% ipython --no-banner

In [1]: import numpy as np

In [2]: np.set_printoptions(precision=3, suppress=True, linewidth=160)

In [3]: M = np.loadtxt("out3.csv", delimiter=",")

In [4]: M
Out[4]: 
array([[ 7., -2.,  1.],
       [ 0.,  0.,  0.],
       [ 0., -1., -2.]])

In [5]: np.allclose(M[:-1].T @ np.linalg.lstsq(M[:-1].T, M[-1])[0], M[-1])
Out[5]: False

In [6]: np.round(np.trace(np.linalg.pinv(M) @ M), 3)
Out[6]: np.float64(2.0)

In [7]: M @ np.linalg.pinv(M) @ M
Out[7]: 
array([[ 7., -2.,  1.],
       [ 0.,  0.,  0.],
       [ 0., -1., -2.]])

In [8]: Uu, sig, Vt = np.linalg.svd(M)

In [9]: np.argmax(sig[:-1] / (sig[1:] + 1e-6)) + 1
Out[9]: np.int64(2)

In [10]: Y = Uu[:, :2] @ np.diag(sig[:2]) @ Vt[:2]

In [11]: round(np.linalg.norm(M - Y) / np.linalg.norm(M), 3)
Out[11]: np.float64(0.0)

In [12]: round(np.linalg.norm(M - Y, 2), 3), sig[2]
Out[12]: (np.float64(0.0), np.float64(0.0))

In [13]: round(float(np.abs(M - Y).max()), 3)
Out[13]: 0.0

In [14]: np.linalg.matrix_rank(M, rtol=0.05)
Out[14]: np.int64(2)

In [15]: hat = np.triu(np.array([[3, -9, -9], [-5, -8, -3], [-2, 7, 9]]), 1) + np.eye(3)

In [16]: Y = hat @ M @ np.linalg.inv(hat)

In [17]: Y
Out[17]: 
array([[  7.,  70., 292.],
       [  0.,   3.,  15.],
       [  0.,  -1.,  -5.]])

In [18]: Y = np.array([[1, -1], [2, -2]])

In [19]: C = np.kron(Y, M)

In [20]: C.shape
Out[20]: (6, 6)

In [21]: C
Out[21]: 
array([[  7.,  -2.,   1.,  -7.,   2.,  -1.],
       [  0.,   0.,   0.,  -0.,  -0.,  -0.],
       [  0.,  -1.,  -2.,  -0.,   1.,   2.],
       [ 14.,  -4.,   2., -14.,   4.,  -2.],
       [  0.,   0.,   0.,  -0.,  -0.,  -0.],
       [  0.,  -2.,  -4.,  -0.,   2.,   4.]])

In [22]: E = np.loadtxt("run6.csv", delimiter=",")

In [23]: E
Out[23]: 
array([[ 2.,  2.,  1., -1.],
       [-2.,  2.,  0.,  1.],
       [ 0., -2.,  1., -2.],
       [ 0., -2.,  1., -2.]])

In [24]: np.linalg.lstsq(E[:-1].T, E[-1])[2]
Out[24]: np.int32(3)

In [25]: np.round(np.trace(np.linalg.pinv(E) @ E), 3)
Out[25]: np.float64(3.0)

In [26]: np.unique(E.round(6), axis=0).shape
Out[26]: (3, 4)

In [27]: np.abs(np.diag(np.linalg.qr(E)[1])) > 1e-9
Out[27]: array([ True,  True,  True, False])

In [28]: np.einsum("ii->", E)
Out[28]: np.float64(3.0)

In [29]: np.round(np.linalg.det(E[::-1]), 3)
Out[29]: np.float64(0.0)

In [30]: F = np.array([[0.05, 0.0, 2.0], [0.0, 5.05, 1.0], [0.0, 0.0, 2.05]])

In [31]: rng = np.random.default_rng(1435)

In [32]: z = rng.permutation(3)

In [33]: z
Out[33]: array([0, 1, 2])

In [34]: Y = F[z][:, z]

In [35]: np.diag(Y)
Out[35]: array([0.05, 5.05, 2.05])

In [36]: np.round(np.linalg.det(Y), 3), np.round(np.linalg.det(F[z]), 3)
Out[36]: (np.float64(0.518), np.float64(0.518))

In [37]: np.round(np.trace(Y), 3)
Out[37]: np.float64(7.15)

In [38]: Y
Out[38]: 
array([[0.05, 0.  , 2.  ],
       [0.  , 5.05, 1.  ],
       [0.  , 0.  , 2.05]])

In [39]: vec = np.array([0, 0, -3])

In [40]: (Y @ vec).argmax()
Out[40]: np.int64(1)

In [41]: Y @ np.eye(3)[2]
Out[41]: array([2.  , 1.  , 2.05])

In [42]: Y @ vec
Out[42]: array([-6.  , -3.  , -6.15])

In [43]: Y * vec
Out[43]: 
array([[ 0.  ,  0.  , -6.  ],
       [ 0.  ,  0.  , -3.  ],
       [ 0.  ,  0.  , -6.15]])

In [44]: Y @ (2 * vec)
Out[44]: array([-12. ,  -6. , -12.3])

In [45]: Uu, sig, Vt = np.linalg.svd(F, full_matrices=False)

In [46]: np.cumsum(sig ** 2) / np.sum(sig ** 2)
Out[46]: array([0.776, 1.   , 1.   ])

In [47]: np.abs(Vt[0])
Out[47]: array([0.001, 0.962, 0.274])

In [48]: np.round(Uu.T @ F @ Vt.T, 3) + 0
Out[48]: 
array([[5.19 , 0.   , 0.   ],
       [0.   , 2.787, 0.   ],
       [0.   , 0.   , 0.036]])

In [49]: sig / sig[0]
Out[49]: array([1.   , 0.537, 0.007])

In [50]: np.allclose(Uu * sig @ Vt, F)
Out[50]: True

In [51]: round(float(np.sqrt((sig ** 2).sum())), 3), round(float(np.linalg.norm(F)), 3)
Out[51]: (5.891, 5.891)

In [52]: np.round(Uu.T @ Uu, 3) + 0
Out[52]: 
array([[1., 0., 0.],
       [0., 1., 0.],
       [0., 0., 1.]])

In [53]: feats = np.loadtxt("a.csv", delimiter=",")

In [54]: feats
Out[54]: 
array([[0., 5., 4.],
       [5., 0., 0.],
       [4., 0., 0.]])

In [55]: Uu, sig, Vt = np.linalg.svd(feats)

In [56]: sig.round(3) + 0
Out[56]: array([6.403, 6.403, 0.   ])

In [57]: Y = Uu[:, :2] @ np.diag(sig[:2]) @ Vt[:2]

In [58]: np.linalg.matrix_rank(Y)
Out[58]: np.int64(2)

In [59]: round(float(np.linalg.norm(feats - Y) / np.linalg.norm(feats)), 3)
Out[59]: 0.0

In [60]: rank = np.linalg.matrix_rank(feats)

In [61]: rank
Out[61]: np.int64(2)

In [62]: null = np.linalg.svd(feats)[2][rank:].T

In [63]: [int(np.linalg.matrix_rank(np.delete(feats, i, axis=0))) for i in range(3)]
Out[63]: [1, 2, 2]

In [64]: np.round(feats @ null, 3) + 0
Out[64]: 
array([[0.],
       [0.],
       [0.]])

In [65]: np.linalg.matrix_rank(feats.T @ feats), np.linalg.matrix_rank(feats @ feats.T)
Out[65]: (np.int64(2), np.int64(2))

In [66]: [int(np.linalg.matrix_rank(feats[:i])) for i in range(1, len(feats) + 1)]
Out[66]: [1, 2, 2]

In [67]: np.allclose(feats @ null, 0)
Out[67]: True

In [68]: null.shape
Out[68]: (3, 1)

In [69]: null @ null.T
Out[69]: 
array([[ 0.   ,  0.   ,  0.   ],
       [ 0.   ,  0.39 , -0.488],
       [ 0.   , -0.488,  0.61 ]])

In [70]: ev, vecs = np.linalg.eigh(feats)

In [71]: vec = np.array([1, -2, 0])

In [72]: vec @ feats @ vec / (vec @ vec), round(float(ev[0]), 3), np.round(ev[-1], 3)
Out[72]: (np.float64(-4.0), -6.403, np.float64(6.403))

In [73]: np.abs(feats).sum(axis=1).max(), np.round(np.abs(ev).max(), 3)
Out[73]: (np.float64(9.0), np.float64(6.403))

In [74]: vecs * np.maximum(ev, 0) @ vecs.T
Out[74]: 
array([[3.202, 2.5  , 2.   ],
       [2.5  , 1.952, 1.562],
       [2.   , 1.562, 1.249]])
